In [1]: import numpy as np

In [2]: np.set_printoptions(precision=1, suppress=True, linewidth=100)

In [3]: feats = np.loadtxt("arr.csv", delimiter=",")

In [4]: feats
Out[4]: 
array([[  0.,   4.,  -1.],
       [ -5.,   0.,   3.],
       [ -3.,  -1.,   4.],
       [ -8.,  -6.,  -1.],
       [ -8.,  -5.,  -1.],
       [ -6.,  -4.,   2.],
       [ -9.,  -6.,   2.],
       [-12.,  -5.,   2.],
       [ -9.,  -5.,   5.],
       [-12., -10.,   6.],
       [ -9., -13.,   8.],
       [ -9., -11.,   6.],
       [-12.,  -7.,   4.],
       [-17.,  -4.,   0.],
       [-14.,  -2.,   0.],
       [-18.,   1.,   0.],
       [-18.,  -2.,   3.],
       [-17.,  -1.,   3.],
       [-12.,   2.,   1.],
       [-14.,   1.,   0.],
       [-17.,   0.,  -1.]])

In [5]: Ac = feats - feats.mean(axis=0)

In [6]: left, sv, Vh = np.linalg.svd(Ac, full_matrices=False)

In [7]: np.searchsorted(np.cumsum(sv ** 2) / (sv ** 2).sum(), 0.9) + 1
Out[7]: np.int64(2)

In [8]: Vh[0] * np.sign(Vh[0, np.abs(Vh[0]).argmax()])
Out[8]: array([ 0.9, -0.4,  0.2])

In [9]: np.abs(Vh[-1])
Out[9]: array([0.1, 0.4, 0.9])

In [10]: np.round(Ac.mean(axis=0), 1) + 0
Out[10]: array([0., 0., 0.])

In [11]: np.abs(left[:, 0]).argmax()
Out[11]: np.int64(15)

In [12]: vec = np.array([1, 0, -1])

In [13]: a = np.maximum(feats @ vec, 0)

In [14]: np.tanh(feats @ vec)
Out[14]: 
array([ 0.8, -1. , -1. , -1. , -1. , -1. , -1. , -1. , -1. , -1. , -1. , -1. , -1. , -1. , -1. ,
       -1. , -1. , -1. , -1. , -1. , -1. ])

In [15]: a
Out[15]: array([1., 0., 0., 0., 0., 0., 0., 0., 0., 0., 0., 0., 0., 0., 0., 0., 0., 0., 0., 0., 0.])

In [16]: np.flatnonzero(a > 1e-9)
Out[16]: array([0])

In [17]: feats * (a > 1e-9)[:, None]
Out[17]: 
array([[ 0.,  4., -1.],
       [-0.,  0.,  0.],
       [-0., -0.,  0.],
       [-0., -0., -0.],
       [-0., -0., -0.],
       [-0., -0.,  0.],
       [-0., -0.,  0.],
       [-0., -0.,  0.],
       [-0., -0.,  0.],
       [-0., -0.,  0.],
       [-0., -0.,  0.],
       [-0., -0.,  0.],
       [-0., -0.,  0.],
       [-0., -0.,  0.],
       [-0., -0.,  0.],
       [-0.,  0.,  0.],
       [-0., -0.,  0.],
       [-0., -0.,  0.],
       [-0.,  0.,  0.],
       [-0.,  0.,  0.],
       [-0.,  0., -0.]])

In [18]: vec = np.array([4, -3, -7])

In [19]: rhs = feats @ vec

In [20]: np.linalg.solve(feats.T @ feats, feats.T @ rhs)
Out[20]: array([ 4., -3., -7.])

In [21]: rng = np.random.default_rng(642)

In [22]: rhs = rhs + 0.1 * rng.normal(size=21)

In [23]: rhs
Out[23]: 
array([ -5. , -40.9, -37.1,  -7.2,  -9.9, -25.9, -32.1, -47.1, -56. , -59.9, -53. , -45.1, -55. ,
       -56. , -50. , -75. , -87. , -86. , -61. , -58.9, -61. ])

In [24]: beta, *_ = np.linalg.lstsq(feats, rhs)

In [25]: round(np.linalg.norm(rhs - feats @ beta), 1)
Out[25]: np.float64(0.3)

In [26]: [round(float(np.linalg.norm(np.linalg.solve(feats.T @ feats + lam * np.eye(3), feats.T @ rhs))), 2) for lam in (0, 1, 10, 100)]
Out[26]: [8.6, 8.5, 7.72, 4.98]

In [27]: J = np.array([[2, 0, 0, 0], [0, 5, 0, 0], [0, 0, 5, 0], [0, 0, 0, 0]])

In [28]: B = np.array([[0, -2], [0, -1], [-1, -1], [-3, -1]])

In [29]: np.einsum("ik,kj->ji", J, B)
Out[29]: 
array([[ 0,  0, -5,  0],
       [-4, -5, -5,  0]])

In [30]: J @ B
Out[30]: 
array([[ 0, -4],
       [ 0, -5],
       [-5, -5],
       [ 0,  0]])

In [31]: np.linalg.matrix_rank(J @ B)
Out[31]: np.int64(2)

In [32]: B.T @ J.T
Out[32]: 
array([[ 0,  0, -5,  0],
       [-4, -5, -5,  0]])

In [33]: left, sv, Vh = np.linalg.svd(J)

In [34]: V = Vh[:(sv > 1e-8).sum()]

In [35]: vec = J[3] + 4 * J[1] + rng.integers(2) * np.eye(4)[1]

In [36]: vec
Out[36]: array([ 0., 20.,  0.,  0.])

In [37]: round(np.linalg.norm(vec - V.T @ V @ vec), 1)
Out[37]: np.float64(0.0)

In [38]: np.linalg.matrix_rank(np.vstack([J, vec]))
Out[38]: np.int64(3)

In [39]: rk = np.linalg.matrix_rank(J)

In [40]: rk
Out[40]: np.int64(3)

In [41]: N = np.linalg.svd(J)[2][rk:].T

In [42]: N @ N.T
Out[42]: 
array([[0., 0., 0., 0.],
       [0., 0., 0., 0.],
       [0., 0., 0., 0.],
       [0., 0., 0., 1.]])

In [43]: [int(np.linalg.matrix_rank(J[:, :j + 1])) for j in range(4)]
Out[43]: [1, 2, 3, 3]

In [44]: N.shape
Out[44]: (4, 1)

In [45]: A = np.load("mat.npy")

In [46]: A
Out[46]: 
array([[ 0,  0,  0],
       [ 0, -2,  0],
       [ 0,  0, -1]])

In [47]: np.abs(np.diag(np.linalg.qr(A)[1])) > 1e-9
Out[47]: array([False,  True,  True])

In [48]: round(float(np.trace(np.linalg.pinv(A) @ A)), 1)
Out[48]: 2.0

In [49]: np.unique(A.round(6), axis=0).shape
Out[49]: (3, 3)

In [50]: try:
    ...:     np.linalg.inv(A)
    ...: except np.linalg.LinAlgError as e:
    ...:     print("failed:", e)
    ...: 
failed: Singular matrix

In [51]: A.T @ A
Out[51]: 
array([[0, 0, 0],
       [0, 4, 0],
       [0, 0, 1]])

In [52]: np.linalg.norm(A, axis=0)
Out[52]: array([0., 2., 1.])

In [53]: np.linalg.svd(A, compute_uv=False)
Out[53]: array([2., 1., 0.])

In [54]: A @ A.T
Out[54]: 
array([[0, 0, 0],
       [0, 4, 0],
       [0, 0, 1]])

In [55]: vec = np.array([-3, -1, -1])

In [56]: a = np.maximum(A @ vec, 0)

In [57]: np.maximum(A @ vec, 0) - np.maximum(-A @ vec, 0)
Out[57]: array([0, 2, 1])

In [58]: np.flatnonzero(a > 1e-9)
Out[58]: array([1, 2])

In [59]: np.linalg.cond(A) > 100
Out[59]: np.True_

In [60]: round(float(np.linalg.norm(A, 2) / np.linalg.norm(A)), 1)
Out[60]: 0.9

In [61]: np.argsort(-np.linalg.norm(A, axis=0).round(6), kind="stable")[:3]
Out[61]: array([1, 2, 0])

In [62]: left, sv, Vh = np.linalg.svd(A)

In [63]: V = Vh[:(sv > 1e-8).sum()]

In [64]: vec = A[1] + 5 * A[0] + rng.integers(2) * np.eye(3)[1]

In [65]: vec
Out[65]: array([ 0., -2.,  0.])

In [66]: round(float(np.linalg.norm(vec - V.T @ V @ vec)), 1)
Out[66]: 0.0

In [67]: np.linalg.matrix_rank(np.vstack([A, vec]))
Out[67]: np.int64(2)

In [68]: np.allclose(V.T @ V @ vec, vec)
Out[68]: True

In [69]: F = np.array([[-5, 0, 0], [5, 9, 0], [8, 1, 5]])

In [70]: np.trace(F)
Out[70]: np.int64(9)

In [71]: np.round(np.abs(np.linalg.eigvals(F)).max(), 1)
Out[71]: np.float64(9.0)

In [72]: np.sort(np.abs(np.linalg.eigvals(F)))
Out[72]: array([5., 5., 9.])

In [73]: np.allclose(F, F.T)
Out[73]: False

In [74]: F @ F
Out[74]: 
array([[25,  0,  0],
       [20, 81,  0],
       [ 5, 14, 25]])

In [75]: F.inv()
Traceback (most recent call last):
  Cell In[75], line 1
    F.inv()
AttributeError: 'numpy.ndarray' object has no attribute 'inv'


In [76]: assert F == F.T
Traceback (most recent call last):
  Cell In[76], line 1
    assert F == F.T
ValueError: The truth value of an array with more than one element is ambiguous. Use a.any() or a.all()


In [77]: np.linalg.matrix_power(F, 2)
Out[77]: 
array([[25,  0,  0],
       [20, 81,  0],
       [ 5, 14, 25]])
